$ python -q
>>> import numpy as np
>>> np.set_printoptions(precision=3, suppress=True, linewidth=100, sign=" ")
>>> rnd = lambda a: np.round(a, 3) + 0
>>> data = np.load("out13.npy")
>>> data
array([[ 4.1,  0. ,  1. ,  0. ,  2. ,  0. ,  0. ],
       [ 3. ,  4.1,  5. ,  1. ,  5. ,  2. ,  0. ],
       [ 1. ,  4. ,  0.1,  1. ,  4. ,  2. ,  0. ],
       [ 4. ,  1. ,  5. ,  3.1,  1. ,  5. ,  1. ],
       [ 5. ,  5. ,  3. ,  2. ,  4.1,  1. ,  5. ],
       [ 0. ,  2. ,  1. ,  0. ,  4. ,  5.1,  3. ],
       [ 4. ,  0. ,  1. ,  0. ,  2. ,  0. ,  0.1]])
>>> rng = np.random.default_rng(6444)
>>> idx = rng.permutation(7)
>>> other = data[:, idx] * rng.choice([-1, 1], 7)
>>> other
array([[ 1. ,  0. , -0. , -2. , -0. ,  4.1, -0. ],
       [ 5. ,  0. , -2. , -5. , -4.1,  3. , -1. ],
       [ 0.1,  0. , -2. , -4. , -4. ,  1. , -1. ],
       [ 5. ,  1. , -5. , -1. , -1. ,  4. , -3.1],
       [ 3. ,  5. , -1. , -4.1, -5. ,  5. , -2. ],
       [ 1. ,  3. , -5.1, -4. , -2. ,  0. , -0. ],
       [ 1. ,  0.1, -0. , -2. , -0. ,  4. , -0. ]])
>>> Uu, _, vt = np.linalg.svd(data.T @ other)
>>> rnd(Uu @ vt)
array([[ 0.,  0.,  0.,  0.,  0.,  1.,  0.],
       [ 0.,  0.,  0.,  0., -1.,  0.,  0.],
       [ 1.,  0.,  0.,  0.,  0.,  0.,  0.],
       [ 0.,  0.,  0.,  0.,  0.,  0., -1.],
       [ 0.,  0.,  0., -1.,  0.,  0.,  0.],
       [ 0.,  0., -1.,  0.,  0.,  0.,  0.],
       [ 0.,  1.,  0.,  0.,  0.,  0.,  0.]])
>>> idx
array([ 2,  6,  5,  4,  1,  0,  3])
>>> M = np.load("case15.npy")
>>> M
array([[ 1.,  3.,  0.],
       [ 3.,  3.,  3.],
       [ 0.,  3.,  3.]])
>>> rnd(np.linalg.eigvalsh(M).min())
np.float64(-1.916)
>>> [round(float(np.linalg.det(M[:i, :i])), 2) + 0 for i in range(1, 4)]
[1.0, -6.0, -27.0]
>>> rnd(M.mean(axis=0))
array([ 1.333,  3.   ,  2.   ])
>>> np.linalg.rank(M)
Traceback (most recent call last):
  File "<python-input-17>", line 1, in <module>
    np.linalg.rank(M)
    ^^^^^^^^^^^^^^
AttributeError: module 'numpy.linalg' has no attribute 'rank'
>>> M - M[0]
array([[ 0.,  0.,  0.],
       [ 2.,  0.,  3.],
       [-1.,  0.,  3.]])
>>> M.sum(axis=0)
array([ 4.,  9.,  6.])
>>> np.unravel_index(np.abs(M).argmax(), M.shape)
(np.int64(0), np.int64(1))
>>> M[:, 3]
Traceback (most recent call last):
  File "<python-input-21>", line 1, in <module>
    M[:, 3]
    ~^^^^^^
IndexError: index 3 is out of bounds for axis 1 with size 3
>>> np.abs(M).max()
np.float64(3.0)
>>> np.diff(M, axis=0)
array([[ 2.,  0.,  3.],
       [-3.,  0.,  0.]])
>>> J = np.array([[3, 1, 0, 0], [3, 1, 0, 0], [6, 2, 0, 0], [6, 2, 0, 0]])
>>> # columns 2 and 3 are equal
>>> idx = rng.permutation(4)
>>> idx
array([ 2,  1,  0,  3])
>>> other = J[idx][:, idx]
>>> np.diag(other)
array([ 0,  1,  3,  0])
>>> other
array([[ 0,  2,  6,  0],
       [ 0,  1,  3,  0],
       [ 0,  1,  3,  0],
       [ 0,  2,  6,  0]])
>>> np.trace(other)
np.int64(4)
>>> np.allclose(other, J)
False
>>> rnd(np.linalg.eigvals(J))
array([ 0.,  0.,  4.,  0.])
>>> rnd(np.linalg.det(2 * J)), rnd(np.linalg.det(J))
(np.float64(0.0), np.float64(0.0))
>>> rnd(np.linalg.det(J.T))
np.float64(0.0)
>>> np.einsum("ii->", J)
np.int64(4)
>>> other = J / np.linalg.norm(J, axis=1, keepdims=True)
>>> cov = other @ other.T
>>> rnd(cov)
array([[ 1.,  1.,  1.,  1.],
       [ 1.,  1.,  1.,  1.],
       [ 1.,  1.,  1.,  1.],
       [ 1.,  1.,  1.,  1.]])
>>> rnd(np.linalg.norm(other, axis=1))
array([ 1.,  1.,  1.,  1.])
>>> np.argwhere(np.triu(np.abs(cov) > 0.95, 1))
array([[ 0,  1],
       [ 0,  2],
       [ 0,  3],
       [ 1,  2],
       [ 1,  3],
       [ 2,  3]])
>>> rnd(np.degrees(np.arccos(np.clip(cov[0, 3], -1, 1))))
np.float64(0.0)
